$ python3 -q
>>> import numpy as np
>>> from numpy import linalg as LA
>>> np.set_printoptions(precision=1, suppress=True, linewidth=120)
>>> def rd(a):
...     return np.round(a, 1) + 0
... 
>>> feats = np.load("x.npy")
>>> feats
array([[ 0, -4],
       [-4,  0]])
>>> # symmetric, so the eigenvalues are real
>>> feats.T @ feats
array([[16,  0],
       [ 0, 16]])
>>> feats[:, 1] @ feats[:, 0]
np.int64(0)
>>> rd(LA.pinv(feats))
array([[ 0. , -0.2],
       [-0.2,  0. ]])
>>> A2 = np.array([[0, 3], [-4, -2]])
>>> np.einsum("ij->j", feats)
array([-4, -4])
>>> np.einsum("ij,ij->i", feats, feats)
array([16, 16])
>>> hat = np.triu(np.array([[3, 4], [5, 2]]), 1) + np.eye(2)
>>> A2 = hat @ feats @ LA.inv(hat)
>>> A2
array([[-16.,  60.],
       [ -4.,  16.]])
>>> np.trace(A2), np.trace(feats)
(np.float64(0.0), np.int64(0))
>>> np.poly(A2)
array([  1.,   0., -16.])
>>> hat @ feats - feats @ hat
array([[-16.,   0.],
       [  0.,  16.]])
>>> E = np.load("mat.npy")
>>> E
array([[-4,  2, -4,  2, -1,  2],
       [ 0, -6,  4,  0,  3, -2],
       [-2,  2, -4,  1, -1,  2],
       [-4,  2, -4,  2, -1,  2],
       [ 0, -6,  4,  0,  3, -2],
       [-2,  2, -4,  1, -1,  2]])
>>> np.abs(np.diag(LA.qr(E)[1])) > 1e-9
array([ True,  True,  True, False, False, False])
>>> np.allclose(E[:-1].T @ LA.lstsq(E[:-1].T, E[-1])[0], E[-1])
True
